% python3 -q
>>> import numpy as np
>>> from numpy import linalg as LA
>>> np.set_printoptions(precision=1, suppress=True, linewidth=200, legacy="1.25")
>>> rng = np.random.default_rng(281239)
>>> t = rng.uniform(0, 2 * np.pi, 10)
>>> O, _ = LA.qr(np.array([[-0.3, 0.2], [-0.8, -0.9], [0.7, 0.2]]))
>>> F = 5 * np.c_[np.cos(t), np.sin(t)] @ O.T
>>> print(F)
[[-1.  -4.   2.9]
 [ 2.1  2.8 -3.6]
 [ 3.3  0.1 -3.7]
 [ 2.2 -4.5 -0.4]
 [-2.9  3.8  1.4]
 [-0.6 -4.2  2.6]
 [-1.3  4.8 -0.8]
 [-2.8 -1.5  3.8]
 [-1.3 -3.7  3.1]
 [ 3.5 -1.2 -3.3]]
>>> rank = LA.matrix_rank(F)
>>> rank
2
>>> null = LA.svd(F)[2][rank:].T
>>> null[:, 0] / null[np.abs(null[:, 0]).round(6).argmax(), 0]
array([1. , 0.4, 0.9])
>>> np.round(F @ null, 1) + 0
array([[0.],
       [0.],
       [0.],
       [0.],
       [0.],
       [0.],
       [0.],
       [0.],
       [0.],
       [0.]])
>>> [int(LA.matrix_rank(np.delete(F, i, axis=0))) for i in range(10)]
[2, 2, 2, 2, 2, 2, 2, 2, 2, 2]
>>> np.allclose(F @ null, 0)
True
>>> null @ null.T
array([[0.5, 0.2, 0.5],
       [0.2, 0.1, 0.2],
       [0.5, 0.2, 0.4]])
>>> [int(LA.matrix_rank(F[:i])) for i in range(1, len(F) + 1)]
[1, 2, 2, 2, 2, 2, 2, 2, 2, 2]
>>> Xc = F - F.mean(axis=0)
>>> Uu, s, vt = LA.svd(Xc, full_matrices=False)
>>> print(np.round(Xc.mean(axis=0), 1) + 0)
[0. 0. 0.]
>>> np.searchsorted(np.cumsum(s ** 2) / (s ** 2).sum(), 0.9) + 1
2
>>> (np.sign(Uu[:, 0]) == np.sign(Uu[0, 0])).astype(int)
array([1, 0, 0, 1, 0, 1, 0, 1, 1, 0])
>>> LA.matrix_rank(Xc)
2
>>> np.abs(vt[0]).argmax()
2
>>> W2 = F[[4, 2]].astype(float)
>>> for _ in range(5):
...     z = LA.norm(F[:, None] - W2, axis=-1).argmin(axis=1)
...     W2 = np.array([F[z == j].mean(axis=0) for j in range(2)])
... 
>>> z
array([0, 1, 1, 1, 0, 0, 0, 0, 0, 1])
>>> W2[1] - W2[0]
array([ 4.5,  0.1, -4.9])
>>> np.bincount(z)
array([6, 4])
>>> W2
array([[-1.7, -0.8,  2.2],
       [ 2.8, -0.7, -2.7]])
>>> np.abs(W2[1] - W2[0]).argmax()
2
>>> arr = np.load("m.npy")
>>> arr
array([[2.1, 2. , 2. , 1. , 2. , 2. , 1. ],
       [1. , 2.1, 0. , 0. , 1. , 2. , 0. ],
       [0. , 2. , 1.1, 2. , 0. , 1. , 0. ],
       [0. , 2. , 0. , 0.1, 2. , 0. , 2. ],
       [1. , 1. , 1. , 0. , 0.1, 0. , 2. ],
       [2. , 2. , 2. , 1. , 1. , 1.1, 0. ],
       [2. , 2. , 2. , 1. , 2. , 2. , 1.1]])
>>> print(arr.sum(axis=1))
[12.1  6.1  6.1  6.1  5.1  9.1 12.1]
>>> np.unravel_index(np.abs(arr).argmax(), arr.shape)
(0, 0)
>>> np.count_nonzero(arr)
37
>>> arr - arr[0]
array([[ 0. ,  0. ,  0. ,  0. ,  0. ,  0. ,  0. ],
       [-1.1,  0.1, -2. , -1. , -1. ,  0. , -1. ],
       [-2.1,  0. , -0.9,  1. , -2. , -1. , -1. ],
       [-2.1,  0. , -2. , -0.9,  0. , -2. ,  1. ],
       [-1.1, -1. , -1. , -1. , -1.9, -2. ,  1. ],
       [-0.1,  0. ,  0. ,  0. , -1. , -0.9, -1. ],
       [-0.1,  0. ,  0. ,  0. ,  0. ,  0. ,  0.1]])
>>> print(round(float(LA.norm(arr)), 1))
10.0
>>> print(arr.mean(axis=0))
[1.2 1.9 1.2 0.7 1.2 1.2 0.9]
>>> cov = arr.T @ arr
>>> print((arr @ arr.T).shape)
(7, 7)
>>> print(np.allclose(arr, arr.T))
False
>>> LA.determinant(arr)
Traceback (most recent call last):
  File "<python-input-42>", line 1, in <module>
    LA.determinant(arr)
    ^^^^^^^^^^^^^^
AttributeError: module 'numpy.linalg' has no attribute 'determinant'
>>> np.round(np.abs(LA.eigvals(arr)).max(), 1)
7.9
>>> print(np.sort(np.abs(LA.eigvals(arr))))
[0.1 1.1 1.1 1.2 1.9 1.9 7.9]
>>> round(np.trace(arr), 1)
7.7
>>> print((arr + arr.T) / 2)
[[2.1 1.5 1.  0.5 1.5 2.  1.5]
 [1.5 2.1 1.  1.  1.  2.  1. ]
 [1.  1.  1.1 1.  0.5 1.5 1. ]
 [0.5 1.  1.  0.1 1.  0.5 1.5]
 [1.5 1.  0.5 1.  0.1 0.5 2. ]
 [2.  2.  1.5 0.5 0.5 1.1 1. ]
 [1.5 1.  1.  1.5 2.  1.  1.1]]
>>> (arr - arr.T) / 2
array([[ 0. ,  0.5,  1. ,  0.5,  0.5,  0. , -0.5],
       [-0.5,  0. , -1. , -1. ,  0. ,  0. , -1. ],
       [-1. ,  1. ,  0. ,  1. , -0.5, -0.5, -1. ],
       [-0.5,  1. , -1. ,  0. ,  1. , -0.5,  0.5],
       [-0.5,  0. ,  0.5, -1. ,  0. , -0.5,  0. ],
       [ 0. ,  0. ,  0.5,  0.5,  0.5,  0. , -1. ],
       [ 0.5,  1. ,  1. , -0.5,  0. ,  1. ,  0. ]])
>>> print(np.round(LA.det(arr), 1))
4.0
>>> print(np.allclose(arr @ arr.T, arr.T @ arr))
False
>>> x0 = np.array([0, -1, -2, -1, 1, 2, 1])
>>> rhs = arr @ x0
>>> print(rhs)
[ 0.   2.9 -4.2  1.9 -0.9 -3.8  0.1]
>>> print(np.round(LA.solve(arr, rhs), 1) + 0)
[ 0. -1. -2. -1.  1.  2.  1.]
>>> print(np.round(LA.solve(arr.T, arr[6]), 1) + 0)
[0. 0. 0. 0. 0. 0. 1.]
>>> mat = np.array([[-2, 0, -3, 2, 1],
...     [-3, 2, 5, -1, -5],
...     [-3, -4, -2, 2, 0],
...     [-3, 1, 0, -2, -4],
...     [-4, 4, -5, 2, 2]])
>>> mat
array([[-2,  0, -3,  2,  1],
       [-3,  2,  5, -1, -5],
       [-3, -4, -2,  2,  0],
       [-3,  1,  0, -2, -4],
       [-4,  4, -5,  2,  2]])
>>> cov = mat.T @ mat
>>> LA.eigvalsh(cov)[::-1]
array([105.3,  66.9,  31.1,   6.5,   0.2])
>>> (mat @ mat.T).shape
(5, 5)
>>> cov
array([[ 47, -13,  17,  -9,  17],
       [-13,  37,  -2,  -4,  -6],
       [ 17,  -2,  63, -25, -38],
       [ -9,  -4, -25,  17,  19],
       [ 17,  -6, -38,  19,  46]])
>>> LA.matrix_rank(cov)
5
>>> np.allclose(cov, cov.T)
True
>>> Uu, s, vt = LA.svd(cov)
>>> s
array([105.3,  66.9,  31.1,   6.5,   0.2])
>>> other = Uu[:, :4] @ np.diag(s[:4]) @ vt[:4]
>>> np.round(LA.norm(cov - other) / LA.norm(cov), 1)
0.0
>>> LA.matrix_rank(other)
4
>>> round(float(np.abs(cov - other).max()), 1)
0.1
>>> O, R = LA.qr(mat)
>>> np.abs(np.diag(R))
array([6.9, 5.8, 7.5, 2.5, 0.7])
>>> np.round(O.T @ O, 1) + 0
array([[1., 0., 0., 0., 0.],
       [0., 1., 0., 0., 0.],
       [0., 0., 1., 0., 0.],
       [0., 0., 0., 1., 0.],
       [0., 0., 0., 0., 1.]])
>>> print(round(abs(R[0, 0]), 1), round(float(LA.norm(mat[:, 0])), 1))
6.9 6.9
>>> np.round(np.trace(O @ O.T), 1)
5.0
>>> np.allclose(R.T @ R, mat.T @ mat)
True
>>> R
array([[ 6.9, -1.9,  2.5, -1.3,  2.5],
       [ 0. , -5.8, -0.5,  1.1,  0.2],
       [ 0. ,  0. , -7.5,  2.8,  5.9],
       [ 0. ,  0. ,  0. ,  2.5,  2.2],
       [ 0. ,  0. ,  0. ,  0. ,  0.7]])
>>> O.round(1) + 0
array([[-0.3,  0.1,  0.3,  0.3, -0.9],
       [-0.4, -0.2, -0.8,  0.4,  0. ],
       [-0.4,  0.8,  0.1,  0.1,  0.3],
       [-0.4,  0. , -0.1, -0.9, -0.2],
       [-0.6, -0.5,  0.5,  0.2,  0.4]])
